$ ipython --no-banner

In [1]: import numpy as np

In [2]: from numpy import linalg as LA

In [3]: np.set_printoptions(precision=1, suppress=True, linewidth=200, legacy="1.25")

In [4]: def rd(a):
   ...:     return np.round(a, 1) + 0
   ...: 

In [5]: m1 = np.load("m.npy")

In [6]: m1
Out[6]: 
array([[ 0,  0, -6,  2,  0],
       [ 0,  7,  8,  4,  0],
       [ 0, -3,  0,  0,  0],
       [ 0,  9,  3,  0,  0]])

In [7]: rd(np.trace(LA.pinv(m1) @ m1))
Out[7]: 3.0

In [8]: np.abs(np.diag(LA.qr(m1)[1])) > 1e-9
Out[8]: array([False,  True,  True,  True])

In [9]: try:
   ...:     LA.inv(m1)
   ...: except LA.LinAlgError as e:
   ...:     print("failed:", e)
   ...: 
failed: Last 2 dimensions of the array must be square

In [10]: W0 = -2 * np.eye(6) + np.ones((6, 6))

In [11]: W0
Out[11]: 
array([[-1.,  1.,  1.,  1.,  1.,  1.],
       [ 1., -1.,  1.,  1.,  1.,  1.],
       [ 1.,  1., -1.,  1.,  1.,  1.],
       [ 1.,  1.,  1., -1.,  1.,  1.],
       [ 1.,  1.,  1.,  1., -1.,  1.],
       [ 1.,  1.,  1.,  1.,  1., -1.]])

In [12]: rng = np.random.default_rng(6192)

In [13]: lab = rng.permutation(6)

In [14]: print(lab)
[2 0 4 5 3 1]

In [15]: A2 = W0[lab][:, lab]

In [16]: A2
Out[16]: 
array([[-1.,  1.,  1.,  1.,  1.,  1.],
       [ 1., -1.,  1.,  1.,  1.,  1.],
       [ 1.,  1., -1.,  1.,  1.,  1.],
       [ 1.,  1.,  1., -1.,  1.,  1.],
       [ 1.,  1.,  1.,  1., -1.,  1.],
       [ 1.,  1.,  1.,  1.,  1., -1.]])

In [17]: np.trace(A2)
Out[17]: -6.0

In [18]: np.diag(A2)
Out[18]: array([-1., -1., -1., -1., -1., -1.])

In [19]: u, r1 = W0[1], W0[0]

In [20]: u @ r1
Out[20]: 2.0

In [21]: pr = (u @ r1) / (u @ u) * u

In [22]: np.outer(u, r1)
Out[22]: 
array([[-1.,  1.,  1.,  1.,  1.,  1.],
       [ 1., -1., -1., -1., -1., -1.],
       [-1.,  1.,  1.,  1.,  1.,  1.],
       [-1.,  1.,  1.,  1.,  1.,  1.],
       [-1.,  1.,  1.,  1.,  1.,  1.],
       [-1.,  1.,  1.,  1.,  1.,  1.]])

In [23]: rd((r1 - pr) @ u)
Out[23]: 0.0

In [24]: print(rd(LA.norm(u + r1) ** 2 + LA.norm(u - r1) ** 2))
24.0

In [25]: rd(pr)
Out[25]: array([ 0.3, -0.3,  0.3,  0.3,  0.3,  0.3])

In [26]: print(rd(LA.norm(W0, 1)), rd(LA.norm(W0, np.inf)))
6.0 6.0

In [27]: rd(LA.norm(W0, axis=0))
Out[27]: array([2.4, 2.4, 2.4, 2.4, 2.4, 2.4])

In [28]: rd(LA.norm(W0, "nuc"))
Out[28]: 14.0

In [29]: print(rd(LA.norm(W0, 2)))
4.0

In [30]: rd(LA.norm(W0[1] - W0[4]))
Out[30]: 2.8

In [31]: rd(LA.norm(W0, axis=1))
Out[31]: array([2.4, 2.4, 2.4, 2.4, 2.4, 2.4])

In [32]: rd(LA.norm(W0) ** 2 / LA.norm(W0, 2) ** 2)
Out[32]: 2.3

In [33]: print(np.all(LA.eigvalsh(W0) > 0))
False

In [34]: rd(LA.eigvalsh(W0).min())
Out[34]: -2.0

In [35]: np.allclose(W0 @ W0.T, W0.T @ W0)
Out[35]: True

In [36]: np.sort(np.abs(np.fft.fft(W0[0]))), rd(np.sort(LA.svd(W0, compute_uv=False)))
Out[36]: (array([2., 2., 2., 2., 2., 4.]), array([2., 2., 2., 2., 2., 4.]))

In [37]: print(np.fft.fft(W0[0]))
[ 4.+0.j -2.+0.j -2.+0.j -2.+0.j -2.+0.j -2.+0.j]

In [38]: feats = np.loadtxt("out13.csv", delimiter=",")

In [39]: feats
Out[39]: 
array([[  4.,   2.,  -9.],
       [  8.,   4., -18.],
       [  4.,   2.,  -9.],
       [  0.,   0.,   0.],
       [  8.,   4., -18.]])

In [40]: th = np.radians(60)

In [41]: r_ = np.eye(3)

In [42]: r_[1, 1] = r_[2, 2] = np.cos(th)

In [43]: r_[1, 2], r_[2, 1] = -np.sin(th), np.sin(th)

In [44]: print(rd(r_))
[[ 1.   0.   0. ]
 [ 0.   0.5 -0.9]
 [ 0.   0.9  0.5]]

In [45]: A2 = feats @ r_.T

In [46]: print(rd(LA.det(r_)), np.trace(r_))
1.0 2.0

In [47]: print(np.allclose(feats @ feats.T, A2 @ A2.T))
True

In [48]: def softmax(z):
    ...:     e = np.exp(z - z.max(axis=-1, keepdims=True))
    ...:     return e / e.sum(axis=-1, keepdims=True)
    ...: 

In [49]: rd(softmax(feats[4] + 5))
Out[49]: array([1., 0., 0.])

In [50]: rd(softmax(feats).sum(axis=1))
Out[50]: array([1., 1., 1., 1., 1.])

In [51]: rd(softmax(10 * feats[4]))
Out[51]: array([1., 0., 0.])

In [52]: scores = feats @ feats.T / np.sqrt(3)

In [53]: softmax(scores)[4] @ feats
Out[53]: array([  8.,   4., -18.])

In [54]: rd(softmax(scores + np.triu(np.full(scores.shape, -np.inf), 1)))
Out[54]: 
array([[1. , 0. , 0. , 0. , 0. ],
       [0. , 1. , 0. , 0. , 0. ],
       [0. , 1. , 0. , 0. , 0. ],
       [0.2, 0.2, 0.2, 0.2, 0. ],
       [0. , 0.5, 0. , 0. , 0.5]])

In [55]: rd(LA.norm(feats, 1)), rd(LA.norm(feats, np.inf))
Out[55]: (54.0, 30.0)

In [56]: print(rd(LA.norm(feats) ** 2 / LA.norm(feats, 2) ** 2))
1.0

In [57]: U, sigma, vt = LA.svd(feats)

In [58]: V = vt[:(sigma > 1e-8).sum()]

In [59]: vec = feats[2] + 3 * feats[3] + rng.integers(2) * np.eye(3)[1]

In [60]: vec
Out[60]: array([ 4.,  2., -9.])

In [61]: print(np.allclose(V.T @ V @ vec, vec))
True

In [62]: rd(V.T @ V)
Out[62]: 
array([[ 0.2,  0.1, -0.4],
       [ 0.1,  0. , -0.2],
       [-0.4, -0.2,  0.8]])

In [63]: LA.matrix_rank(np.vstack([feats, vec]))
Out[63]: 1

In [64]: rd(LA.norm(vec - V.T @ V @ vec))
Out[64]: 0.0

In [65]: rd(np.diag(V.T @ V))
Out[65]: array([0.2, 0. , 0.8])

In [66]: U, sigma, vt = LA.svd(feats)

In [67]: print(rd(sigma))
[31.8  0.   0. ]

In [68]: A2 = U[:, :1] @ np.diag(sigma[:1]) @ vt[:1]

In [69]: print(LA.matrix_rank(feats, rtol=0.05))
1

In [70]: print(rd(LA.norm(feats - A2) / LA.norm(feats)))
0.0

In [71]: rd(LA.norm(feats - A2, 2)), rd(sigma[1])
Out[71]: (0.0, 0.0)
